$ python3 -q
>>> import numpy as np
>>> from numpy import linalg as LA
>>> np.set_printoptions(precision=2, suppress=True, linewidth=100, legacy="1.25")
>>> rd = lambda a: np.round(a, 2) + 0
>>> sv = 5 * 0.9 ** np.arange(9)
>>> q, _ = LA.qr(np.array([[0.0, -0.8, -1.1, 1.8, -0.7, 0.4, -0.3, -0.5, 1.9],
...     [-0.3, 0.0, 0.3, 2.8, 0.8, 0.6, 0.1, -1.8, 0.5],
...     [0.4, -0.2, -1.0, 0.0, -1.5, -1.4, 0.5, -0.9, 0.3],
...     [0.7, 0.8, -1.1, -0.8, 0.8, -0.2, -0.1, 0.8, 0.9],
...     [-0.1, 0.2, -0.5, 1.6, -0.2, 0.3, 0.3, 0.8, -0.5],
...     [0.0, -1.1, 0.7, 0.2, -0.9, -0.4, 0.1, 0.4, -1.1],
...     [-0.6, 0.5, -2.5, -0.9, -0.5, 0.2, 0.7, 0.2, -0.6],
...     [0.8, -0.1, 0.2, 0.6, 0.2, 0.7, 0.9, 0.1, -0.4],
...     [-1.4, -0.9, -1.9, -1.3, 0.1, 0.0, 2.4, 0.0, -1.0]]))
>>> rng = np.random.default_rng(9593)
>>> E = rng.normal(size=(10, 9)) * sv @ q
>>> rd(E)
array([[-4.41, -9.39, -6.19,  0.37, -6.46, -3.69, -0.47,  0.64, -0.38],
       [-0.63,  0.69, -0.09, -0.05,  2.42, -0.43,  2.92,  2.71, -4.1 ],
       [-2.45, -0.24,  5.04, -1.85,  2.42, -0.67,  4.1 , -0.05,  2.48],
       [ 0.47, -1.74, -2.24, -4.38,  0.89, -1.53, -2.27,  2.26, -4.16],
       [-1.39,  1.72,  0.48,  7.13, -1.65, -2.65,  4.65, -1.12, -2.17],
       [ 3.46,  4.67,  5.27,  3.78, -2.89,  2.08,  0.49,  5.64,  2.78],
       [ 2.59,  0.13,  5.95, -2.58,  0.71, -0.2 , -0.15, -0.4 , -2.38],
       [-6.67,  5.28,  1.85,  9.58,  2.65, -3.42,  4.23, -1.92,  0.17],
       [-2.14, -0.94, -2.31, -1.57, -1.35,  4.34, -2.21, -0.65,  2.14],
       [ 0.5 ,  1.22,  0.12,  1.15,  0.53, -3.62, -1.36, -1.06,  1.85]])
>>> Y = np.c_[E[:, :3] @ np.array([[4, 4, 9], [5, 9, 3], [8, 4, 6]]), np.array([6, 0, 8, 9, 3, 5, 8, 3, 0, 2])]
>>> rd(Y)
array([[-114.12, -126.92, -105.02,    6.  ],
       [   0.19,    3.32,   -4.15,    0.  ],
       [  29.31,    8.17,    7.45,    8.  ],
       [ -24.73,  -22.73,  -14.43,    9.  ],
       [   6.86,   11.82,   -4.47,    3.  ],
       [  79.35,   76.94,   76.75,    5.  ],
       [  58.62,   35.31,   59.4 ,    8.  ],
       [  14.53,   28.25,  -33.1 ,    3.  ],
       [ -31.78,  -26.29,  -36.  ,    0.  ],
       [   9.  ,   13.41,    8.83,    2.  ]])
>>> print(LA.matrix_rank(Y))
4
>>> LA.matrix_rank(np.c_[E, Y])
10
>>> rd(LA.norm(LA.qr(E)[0].T @ Y, axis=0) ** 2 / ((Y ** 2).sum(axis=0) + 1e-12))
array([1., 1., 1., 1.])
>>> r0, v = E[6], E[5]
>>> rd(r0 @ r0)
55.25
>>> p = (r0 @ v) / (r0 @ r0) * r0
>>> print(LA.matrix_rank(np.outer(r0, v)))
1
>>> rd(LA.norm(r0 + v) ** 2 + LA.norm(r0 - v) ** 2)
367.0
>>> vec = np.array([2, 1, 2, 1, 2, 3, 1, 1, 1])
>>> target = E @ vec
>>> print(rd(target))
[-54.41   4.28  12.44 -16.67  -2.88  35.3   12.51   2.72  -1.82  -6.78]
>>> target = target + 0.05 * rng.normal(size=10)
>>> rd(target)
array([-54.48,   4.22,  12.38, -16.62,  -2.84,  35.27,  12.52,   2.77,  -1.81,  -6.67])
>>> c, *_ = LA.lstsq(E, target)
>>> rd(LA.norm(target - E @ c))
0.03
>>> r0 = np.array([2, -4, 5])
>>> rd(np.cross(E[3, :3], E[4, :3]))
array([ 3.02,  2.88, -1.61])
>>> mat = np.loadtxt("test19.csv", delimiter=",")
>>> mat
array([[ 2., -1., -3.,  0., -3., -3.,  0.,  2., -3., -2.,  0.,  1.,  2.,  0.,  0.],
       [-2., -3., -1., -3.,  0., -1.,  1.,  0., -2.,  3.,  0.,  1., -3., -3.,  9.],
       [ 1.,  1., -2.,  3., -3., -2., -2., -2.,  1.,  2., -3.,  0., -1., -1., -9.],
       [ 3., -2.,  2.,  2.,  1.,  2., -2., -2., -1., -2.,  2., -3., -2., -3., -6.],
       [ 1., -3.,  3.,  3., -1.,  3., -1., -1.,  2., -3.,  1.,  0.,  2.,  3., -9.],
       [-3.,  3.,  2.,  1.,  3.,  1., -3.,  0.,  2.,  2.,  1., -2.,  0., -2., -3.],
       [-3.,  0.,  2.,  0., -1.,  1., -1., -1.,  1.,  1., -1., -1., -2., -1.,  0.],
       [ 3.,  0., -3.,  1., -2., -3., -1.,  0.,  1.,  2.,  2.,  3., -1., -1., -3.]])
>>> ang = np.radians(72)
>>> Rm = np.eye(15)
>>> Rm[6, 6] = Rm[10, 10] = np.cos(ang)
>>> Rm[6, 10], Rm[10, 6] = -np.sin(ang), np.sin(ang)
>>> Y = mat @ Rm.T
>>> rd(np.abs(Y - mat).max(axis=0))
array([0.  , 0.  , 0.  , 0.  , 0.  , 0.  , 4.24, 0.  , 0.  , 0.  , 3.54, 0.  , 0.  , 0.  , 0.  ])
>>> rd(Y)
array([[ 2.  , -1.  , -3.  ,  0.  , -3.  , -3.  ,  0.  ,  2.  , -3.  , -2.  ,  0.  ,  1.  ,  2.  ,
         0.  ,  0.  ],
       [-2.  , -3.  , -1.  , -3.  ,  0.  , -1.  ,  0.31,  0.  , -2.  ,  3.  ,  0.95,  1.  , -3.  ,
        -3.  ,  9.  ],
       [ 1.  ,  1.  , -2.  ,  3.  , -3.  , -2.  ,  2.24, -2.  ,  1.  ,  2.  , -2.83,  0.  , -1.  ,
        -1.  , -9.  ],
       [ 3.  , -2.  ,  2.  ,  2.  ,  1.  ,  2.  , -2.52, -2.  , -1.  , -2.  , -1.28, -3.  , -2.  ,
        -3.  , -6.  ],
       [ 1.  , -3.  ,  3.  ,  3.  , -1.  ,  3.  , -1.26, -1.  ,  2.  , -3.  , -0.64,  0.  ,  2.  ,
         3.  , -9.  ],
       [-3.  ,  3.  ,  2.  ,  1.  ,  3.  ,  1.  , -1.88,  0.  ,  2.  ,  2.  , -2.54, -2.  ,  0.  ,
        -2.  , -3.  ],
       [-3.  ,  0.  ,  2.  ,  0.  , -1.  ,  1.  ,  0.64, -1.  ,  1.  ,  1.  , -1.26, -1.  , -2.  ,
        -1.  ,  0.  ],
       [ 3.  ,  0.  , -3.  ,  1.  , -2.  , -3.  , -2.21,  0.  ,  1.  ,  2.  , -0.33,  3.  , -1.  ,
        -1.  , -3.  ]])
>>> F = np.diag(np.array([3, -1, -3, 1, 0, -1, -1, 2, -3, -3, 0, -1, 3, -3, 0]))
>>> F
array([[ 3,  0,  0,  0,  0,  0,  0,  0,  0,  0,  0,  0,  0,  0,  0],
       [ 0, -1,  0,  0,  0,  0,  0,  0,  0,  0,  0,  0,  0,  0,  0],
       [ 0,  0, -3,  0,  0,  0,  0,  0,  0,  0,  0,  0,  0,  0,  0],
       [ 0,  0,  0,  1,  0,  0,  0,  0,  0,  0,  0,  0,  0,  0,  0],
       [ 0,  0,  0,  0,  0,  0,  0,  0,  0,  0,  0,  0,  0,  0,  0],
       [ 0,  0,  0,  0,  0, -1,  0,  0,  0,  0,  0,  0,  0,  0,  0],
       [ 0,  0,  0,  0,  0,  0, -1,  0,  0,  0,  0,  0,  0,  0,  0],
       [ 0,  0,  0,  0,  0,  0,  0,  2,  0,  0,  0,  0,  0,  0,  0],
       [ 0,  0,  0,  0,  0,  0,  0,  0, -3,  0,  0,  0,  0,  0,  0],
       [ 0,  0,  0,  0,  0,  0,  0,  0,  0, -3,  0,  0,  0,  0,  0],
       [ 0,  0,  0,  0,  0,  0,  0,  0,  0,  0,  0,  0,  0,  0,  0],
       [ 0,  0,  0,  0,  0,  0,  0,  0,  0,  0,  0, -1,  0,  0,  0],
       [ 0,  0,  0,  0,  0,  0,  0,  0,  0,  0,  0,  0,  3,  0,  0],
       [ 0,  0,  0,  0,  0,  0,  0,  0,  0,  0,  0,  0,  0, -3,  0],
       [ 0,  0,  0,  0,  0,  0,  0,  0,  0,  0,  0,  0,  0,  0,  0]])
>>> ang = np.radians(15)
>>> Rm = np.eye(9)
>>> Rm[2, 2] = Rm[6, 6] = np.cos(ang)
>>> Rm[2, 6], Rm[6, 2] = -np.sin(ang), np.sin(ang)
>>> rd(Rm)
array([[ 1.  ,  0.  ,  0.  ,  0.  ,  0.  ,  0.  ,  0.  ,  0.  ,  0.  ],
       [ 0.  ,  1.  ,  0.  ,  0.  ,  0.  ,  0.  ,  0.  ,  0.  ,  0.  ],
       [ 0.  ,  0.  ,  0.97,  0.  ,  0.  ,  0.  , -0.26,  0.  ,  0.  ],
       [ 0.  ,  0.  ,  0.  ,  1.  ,  0.  ,  0.  ,  0.  ,  0.  ,  0.  ],
       [ 0.  ,  0.  ,  0.  ,  0.  ,  1.  ,  0.  ,  0.  ,  0.  ,  0.  ],
       [ 0.  ,  0.  ,  0.  ,  0.  ,  0.  ,  1.  ,  0.  ,  0.  ,  0.  ],
       [ 0.  ,  0.  ,  0.26,  0.  ,  0.  ,  0.  ,  0.97,  0.  ,  0.  ],
       [ 0.  ,  0.  ,  0.  ,  0.  ,  0.  ,  0.  ,  0.  ,  1.  ,  0.  ],
       [ 0.  ,  0.  ,  0.  ,  0.  ,  0.  ,  0.  ,  0.  ,  0.  ,  1.  ]])
>>> Y = E @ Rm.T
>>> rd(LA.det(Rm)), rd(np.trace(Rm))
(1.0, 8.93)
>>> rd(LA.svd(E, compute_uv=False)), rd(LA.svd(Y, compute_uv=False))
(array([18.95, 15.77, 10.19,  8.67,  7.67,  6.16,  4.65,  3.15,  0.8 ]), array([18.95, 15.77, 10.19,  8.67,  7.67,  6.16,  4.65,  3.15,  0.8 ]))
>>> rd(np.abs(Y - E).max(axis=0))
array([0.  , 0.  , 1.23, 0.  , 0.  , 0.  , 1.59, 0.  , 0.  ])
